$ ipython --no-banner

In [1]: import numpy as np

In [2]: import numpy.linalg as la

In [3]: np.set_printoptions(suppress=True, linewidth=100)

In [4]: mat = np.load("sample2.npy")

In [5]: mat.round(2)
Out[5]: 
array([[0.33, 0.11, 0.11, 0.44],
       [0.11, 0.04, 0.04, 0.15],
       [0.11, 0.04, 0.04, 0.15],
       [0.44, 0.15, 0.15, 0.59]])

In [6]: rng = np.random.default_rng(96)

In [7]: M2 = mat + rng.integers(-2, 3, (4, 1)) @ rng.integers(-2, 3, (1, 4))

In [8]: M2.round(2)
Out[8]: 
array([[-1.67,  0.11,  4.11,  0.44],
       [-0.89,  0.04,  2.04,  0.15],
       [-1.89,  0.04,  4.04,  0.15],
       [-0.56,  0.15,  2.15,  0.59]])

In [9]: np.round(M2 - mat, 2)
Out[9]: 
array([[-2.,  0.,  4.,  0.],
       [-1.,  0.,  2.,  0.],
       [-2.,  0.,  4.,  0.],
       [-1.,  0.,  2.,  0.]])

In [10]: np.round(la.svd(M2 - mat, compute_uv=False), 2) + 0
Out[10]: array([7.07, 0.  , 0.  , 0.  ])

In [11]: np.abs(M2 - mat).sum(axis=1)
Out[11]: array([6., 3., 6., 3.])

In [12]: U, s, Vt = la.svd(M2, full_matrices=False)

In [13]: s.round(2) + 0
Out[13]: array([7.05, 0.61, 0.  , 0.  ])

In [14]: np.round(np.cumsum(s ** 2) / np.sum(s ** 2), 2)
Out[14]: array([0.99, 1.  , 1.  , 1.  ])

In [15]: (s > 1e-8).sum()
Out[15]: np.int64(2)

In [16]: np.abs(U[:, 0]).round(6).argmax()
Out[16]: np.int64(0)

In [17]: round(la.norm(mat, 2) / la.norm(mat), 2)
Out[17]: np.float64(1.0)

In [18]: la.matrix_rank(mat, rtol=0.1)
Out[18]: np.int64(1)

In [19]: la.cond(mat) > 100
Out[19]: np.True_

In [20]: np.argsort(-la.norm(mat, axis=0).round(6), kind="stable")[:3]
Out[20]: array([3, 0, 1])

In [21]: A = np.loadtxt("w.csv", delimiter=",")

In [22]: A
Out[22]: 
array([[ 0.02,  0.85, -0.61],
       [ 1.62,  2.66,  1.41],
       [ 1.16,  3.01, -1.63],
       [ 2.2 ,  4.07,  1.64],
       [ 1.1 ,  3.02, -3.01],
       [-0.06,  0.83, -3.38],
       [ 0.08,  0.41, -0.88],
       [-0.91, -1.17, -5.27],
       [-0.78, -0.08, -5.44],
       [-0.2 ,  1.08, -5.08],
       [ 0.69,  0.8 ,  1.02],
       [ 1.68,  2.54,  2.92],
       [-0.89, -0.9 , -5.16],
       [ 0.72,  1.89,  0.57],
       [-0.64, -0.17, -1.63],
       [ 0.18,  0.38, -1.01],
       [ 1.4 ,  2.89,  0.49],
       [ 0.51,  1.17,  1.  ],
       [ 0.53,  0.8 ,  1.17],
       [ 1.82,  3.04,  0.99],
       [-0.64,  0.44, -4.31],
       [-0.8 ,  0.08, -4.68],
       [-0.81, -0.58, -1.78],
       [ 0.69,  1.15,  0.7 ],
       [ 0.24,  1.96, -3.19]])

In [23]: labels = rng.permutation(3)

In [24]: M2 = A[:, labels] * rng.choice([-1, 1], 3)

In [25]: M2
Out[25]: 
array([[-0.02, -0.61, -0.85],
       [-1.62,  1.41, -2.66],
       [-1.16, -1.63, -3.01],
       [-2.2 ,  1.64, -4.07],
       [-1.1 , -3.01, -3.02],
       [ 0.06, -3.38, -0.83],
       [-0.08, -0.88, -0.41],
       [ 0.91, -5.27,  1.17],
       [ 0.78, -5.44,  0.08],
       [ 0.2 , -5.08, -1.08],
       [-0.69,  1.02, -0.8 ],
       [-1.68,  2.92, -2.54],
       [ 0.89, -5.16,  0.9 ],
       [-0.72,  0.57, -1.89],
       [ 0.64, -1.63,  0.17],
       [-0.18, -1.01, -0.38],
       [-1.4 ,  0.49, -2.89],
       [-0.51,  1.  , -1.17],
       [-0.53,  1.17, -0.8 ],
       [-1.82,  0.99, -3.04],
       [ 0.64, -4.31, -0.44],
       [ 0.8 , -4.68, -0.08],
       [ 0.81, -1.78,  0.58],
       [-0.69,  0.7 , -1.15],
       [-0.24, -3.19, -1.96]])

In [26]: U, _, Vt = la.svd(A.T @ M2)

In [27]: labels
Out[27]: array([0, 2, 1])

In [28]: np.round(la.lstsq(A, M2)[0], 2) + 0
Out[28]: 
array([[-1.,  0.,  0.],
       [ 0.,  0., -1.],
       [ 0.,  1.,  0.]])
